% python3 -q
>>> import numpy as np
>>> from numpy import linalg as LA
>>> np.set_printoptions(precision=2, suppress=True, linewidth=200)
>>> mat = np.load("data.npy")
>>> print(mat)
[[-1. -2.  0.  0.  0. -2.]
 [-2. -1.  0.  0.  0. -2.]
 [ 0.  0. -1. -2. -2.  0.]
 [ 0.  0. -2. -1. -2.  0.]
 [ 0.  0. -2. -2. -1.  0.]
 [-2. -2.  0.  0.  0. -1.]]
>>> x = np.array([7, -3, 8, 7, 8, -9])
>>> h1 = np.maximum(mat @ x, 0)
>>> print(h1)
[17.  7.  0.  0.  0.  1.]
>>> print(mat @ mat)
[[9. 8. 0. 0. 0. 8.]
 [8. 9. 0. 0. 0. 8.]
 [0. 0. 9. 8. 8. 0.]
 [0. 0. 8. 9. 8. 0.]
 [0. 0. 8. 8. 9. 0.]
 [8. 8. 0. 0. 0. 9.]]
>>> print(np.flatnonzero(LA.matrix_power((mat != 0) + (mat.T != 0) + np.eye(6), 6)[3]))
[2 3 4]
>>> print(mat[1] @ mat[5])
8.0
>>> print(LA.norm(mat, axis=0))
[3. 3. 3. 3. 3. 3.]
>>> print(round(float(LA.norm(mat[1], 1)), 2), round(float(LA.norm(mat[1], np.inf)), 2))
5.0 2.0
>>> x = np.array([3, -2, 1, 1, 1, -3])
>>> print(mat @ x)
[ 7.  2. -5. -5. -5.  1.]
>>> print(LA.norm(mat @ x) <= LA.norm(mat, 2) * LA.norm(x) + 1e-9)
True
>>> print(np.sign((mat @ x).round(6)))
[ 1.  1. -1. -1. -1.  1.]
>>> print(mat @ np.ones(6))
[-5. -5. -5. -5. -5. -5.]
>>> print(mat @ (2 * x))
[ 14.   4. -10. -10. -10.   2.]
>>> C2 = mat.T @ mat
>>> print(np.diag(C2))
[9. 9. 9. 9. 9. 9.]
>>> print(np.allclose(C2, C2.T))
True
>>> print(C2)
[[9. 8. 0. 0. 0. 8.]
 [8. 9. 0. 0. 0. 8.]
 [0. 0. 9. 8. 8. 0.]
 [0. 0. 8. 9. 8. 0.]
 [0. 0. 8. 8. 9. 0.]
 [8. 8. 0. 0. 0. 9.]]
>>> E = np.loadtxt("run11.csv", delimiter=",")
>>> print(E)
[[ 0.06  0.11  0.06 -0.07 -0.15 -0.09 -0.06]
 [ 0.11  0.23  0.11 -0.14 -0.29 -0.18 -0.11]
 [ 0.06  0.11  0.06 -0.07 -0.15 -0.09 -0.06]
 [-0.07 -0.14 -0.07  0.08  0.18  0.11  0.07]
 [-0.15 -0.29 -0.15  0.18  0.38  0.23  0.15]
 [-0.09 -0.18 -0.09  0.11  0.23  0.14  0.09]
 [-0.06 -0.11 -0.06  0.07  0.15  0.09  0.06]]
>>> x = np.array([-1, 1, 2, 2, -2, 1, -2])
>>> print(np.trace(E))
1.0
>>> print(E @ x)
[ 0.35  0.7   0.35 -0.42 -0.91 -0.56 -0.35]
>>> print(np.round((x - E @ x) @ (E @ x), 2))
0.0
